$ ipython --no-banner

In [1]: import numpy as np

In [2]: np.set_printoptions(precision=4, suppress=True, linewidth=100, sign=" ")

In [3]: def rd(a):
   ...:     return np.round(a, 4) + 0
   ...: 

In [4]: J = np.load("block7.npy")

In [5]: J
Out[5]: 
array([[ 1.77,  0.86,  0.05, -0.65,  0.36, -0.95,  1.12],
       [ 1.71, -0.25, -2.39,  0.1 ,  2.75,  1.54,  0.74],
       [-2.25,  1.03,  1.61, -0.52,  0.64, -3.31,  0.31],
       [-2.98,  0.87,  2.93, -0.98, -1.72, -3.34, -1.75],
       [-0.51,  0.61,  0.52, -1.27,  0.45, -1.36, -1.74],
       [-0.98,  0.95,  1.7 , -0.45, -0.57, -2.59,  0.6 ],
       [ 1.82,  1.1 , -1.11, -3.01,  2.59, -0.87, -3.51],
       [-4.53, -0.71, -0.53,  0.74,  2.79, -0.58, -1.16],
       [-3.45,  0.8 ,  1.51, -1.55,  1.01, -3.14, -3.01],
       [ 1.23,  0.03, -0.75, -0.18,  0.57,  0.6 ,  0.2 ],
       [-1.97, -0.61, -0.12,  0.99,  0.49,  0.26,  0.28]])

In [6]: Uu, sig, Vh = np.linalg.svd(J)

In [7]: np.argmax(sig[:-1] / (sig[1:] + 1e-6)) + 1
Out[7]: np.int64(4)

In [8]: M2 = Uu[:, :4] @ np.diag(sig[:4]) @ Vh[:4]

In [9]: rd(np.linalg.norm(J - M2) / np.linalg.norm(J))
Out[9]: np.float64(0.0)

In [10]: rd(np.abs(J - M2).max())
Out[10]: np.float64(0.0)

In [11]: rd(np.linalg.norm(J - M2, 2)), rd(sig[4])
Out[11]: (np.float64(0.0), np.float64(0.0))

In [12]: W0 = np.loadtxt("layer6.csv", delimiter=",")

In [13]: W0
Out[13]: 
array([[-3., -2.,  4.,  1., -1.,  5.,  2., -4.,  4., -4., -3.,  1., -5., -4., -1.,  0.],
       [ 3.,  3.,  3., -2.,  5.,  4., -1.,  0.,  5., -2.,  3.,  4., -3.,  2.,  1.,  5.],
       [ 0., -2.,  4., -5.,  2.,  0., -3., -4., -2.,  3.,  3., -2.,  0.,  0., -5.,  3.],
       [-3., -5., -2., -1.,  3., -1.,  3., -2., -4.,  3.,  1.,  1.,  1., -5., -5., -1.],
       [ 1.,  5.,  0.,  1.,  3., -5., -5.,  5.,  1., -1.,  5., -5.,  5., -2., -5.,  2.],
       [-3., -5., -2.,  2.,  5., -1.,  3.,  0.,  2., -4., -2.,  0., -2., -4., -5., -1.],
       [ 4.,  2.,  5., -1., -2.,  4.,  1.,  1.,  4.,  1., -3., -2.,  2., -4.,  2., -3.],
       [-4.,  4.,  0.,  2., -2., -5.,  4., -2., -4., -2.,  1.,  2.,  2.,  0., -5., -4.],
       [ 4.,  2.,  1., -5., -3.,  5., -1., -5., -2.,  3.,  4., -2.,  0., -1.,  0.,  5.],
       [-2.,  4.,  3.,  0.,  3., -4.,  1., -4.,  5.,  5., -5., -2.,  0.,  1.,  5.,  1.],
       [-4., -3., -1.,  3., -5.,  2.,  4.,  4.,  1.,  2., -5.,  5., -2.,  4.,  2.,  4.],
       [-2.,  3., -2.,  5.,  4.,  4., -3.,  5., -5.,  3.,  3.,  4., -3., -1., -1., -2.],
       [ 4., -5.,  5., -2.,  1.,  1.,  3., -4.,  0., -2.,  3., -2., -5.,  1., -3.,  2.],
       [-4., -3.,  0.,  3., -5., -5., -3., -4.,  2.,  0.,  4.,  2.,  3.,  5., -4.,  2.],
       [ 0., -3.,  1.,  0., -2.,  3., -4., -3.,  4.,  5., -3., -4.,  1., -4.,  3., -5.],
       [-5.,  3.,  3.,  3.,  1.,  5., -4.,  5., -4.,  2., -4.,  0., -4.,  2., -1.,  5.]])

In [14]: ang = np.radians(121)

In [15]: Rm = np.eye(16)

In [16]: Rm[2, 2] = Rm[8, 8] = np.cos(ang)

In [17]: Rm[2, 8], Rm[8, 2] = -np.sin(ang), np.sin(ang)

In [18]: M2 = W0 @ Rm.T

In [19]: rd(np.linalg.det(Rm)), rd(np.trace(Rm))
Out[19]: (np.float64(1.0), np.float64(12.9699))

In [20]: basis = np.array([[-2.2, -0.4, 0.4, 0.9], [-0.9, 0.2, 1.2, -0.1]])

In [21]: rng = np.random.default_rng(1500)

In [22]: mat = np.array([[-5, -6],
    ...:     [6, -8],
    ...:     [1, 9],
    ...:     [5, 0],
    ...:     [6, -5],
    ...:     [4, -3],
    ...:     [7, -8],
    ...:     [-5, 4],
    ...:     [-5, 8],
    ...:     [-9, -2],
    ...:     [-2, -2],
    ...:     [-6, 8],
    ...:     [7, 5],
    ...:     [-7, -1],
    ...:     [-2, 5],
    ...:     [-7, -8],
    ...:     [5, 6],
    ...:     [-1, 7],
    ...:     [-3, -4],
    ...:     [3, 9],
    ...:     [8, -2],
    ...:     [8, -5],
    ...:     [-8, 3],
    ...:     [1, -2],
    ...:     [0, 7],
    ...:     [-8, 3],
    ...:     [5, -2],
    ...:     [-3, -8],
    ...:     [3, 4],
    ...:     [6, -4],
    ...:     [4, 6],
    ...:     [6, -7],
    ...:     [9, -2],
    ...:     [-8, 2],
    ...:     [-6, 7],
    ...:     [7, 8],
    ...:     [6, -6],
    ...:     [-9, 1],
    ...:     [-6, -2],
    ...:     [-6, 3],
    ...:     [-3, 5]]) @ basis + 0.1 * rng.normal(size=(41, 4))

In [23]: rd(mat)
Out[23]: 
array([[ 16.4559,   0.9959,  -9.0126,  -3.7999],
       [ -5.9954,  -4.0406,  -7.2768,   5.9153],
       [-10.3646,   1.2596,  11.1777,  -0.0759],
       [-10.901 ,  -2.008 ,   1.9625,   4.3409],
       [ -8.6612,  -3.4195,  -3.6469,   5.8742],
       [ -6.1684,  -2.172 ,  -2.093 ,   4.0048],
       [ -8.259 ,  -4.554 ,  -6.7967,   6.9641],
       [  7.4476,   2.7405,   2.839 ,  -4.9352],
       [  3.8368,   3.502 ,   7.7149,  -5.2405],
       [ 21.7302,   3.1057,  -5.9914,  -8.0222],
       [  6.2593,   0.4899,  -3.0931,  -1.726 ],
       [  5.8463,   3.8394,   7.1656,  -6.1305],
       [-19.8423,  -1.9009,   8.7436,   5.9985],
       [ 16.2217,   2.6062,  -3.9999,  -6.1857],
       [ -0.2541,   1.7456,   5.2662,  -2.2189],
       [ 22.623 ,   1.1961, -12.4581,  -5.4714],
       [-16.4086,  -0.6065,   9.2132,   3.8932],
       [ -4.2137,   1.8216,   8.0043,  -1.625 ],
       [ 10.2559,   0.2687,  -6.0651,  -2.4173],
       [-14.697 ,   0.6752,  12.0117,   1.7022],
       [-16.0417,  -3.4723,   0.7484,   7.2379],
       [-13.3046,  -4.2071,  -2.7867,   7.649 ],
       [ 15.0116,   3.8536,   0.4318,  -7.6365],
       [ -0.4168,  -0.8422,  -2.3177,   1.0278],
       [ -6.1898,   1.399 ,   8.5817,  -0.6667],
       [ 14.7418,   3.8135,   0.4725,  -7.2971],
       [ -9.2248,  -2.3177,  -0.501 ,   4.7289],
       [ 13.7932,  -0.4136, -10.8193,  -1.6648],
       [-10.3471,  -0.4437,   6.1545,   2.3928],
       [ -9.4667,  -3.2741,  -2.3062,   5.73  ],
       [-14.2893,  -0.3839,   8.8113,   3.1319],
       [ -6.9713,  -3.8465,  -6.1751,   6.1279],
       [-18.1008,  -4.1598,   1.179 ,   8.264 ],
       [ 15.934 ,   3.6336,  -0.7053,  -7.3152],
       [  6.7776,   3.9595,   6.0579,  -6.241 ],
       [-22.6723,  -1.2136,  12.397 ,   5.4782],
       [ -7.8602,  -3.6263,  -4.8423,   5.9783],
       [ 18.9432,   3.6791,  -2.4408,  -8.1233],
       [ 15.0256,   2.0656,  -4.8011,  -5.2539],
       [ 10.3012,   2.9938,   1.3289,  -5.6994],
       [  2.0469,   2.259 ,   4.8517,  -3.2896]])

In [24]: z = mat[:, 2] > np.median(mat[:, 2])

In [25]: u = mat[z].mean(axis=0) - mat[~z].mean(axis=0)

In [26]: ((mat - mat.mean(axis=0)) @ u > 0).astype(int)
Out[26]: 
array([ 0,  0,  1,  1,  1,  1,  0,  0,  1,  0,  0,  1,  1,  0,  1,  0,  1,  1,  0,  1,  1,  1,  0,
        0,  1,  0,  1,  0,  1,  1,  1,  0,  1,  0,  0,  1,  1,  0,  0,  0,  1])
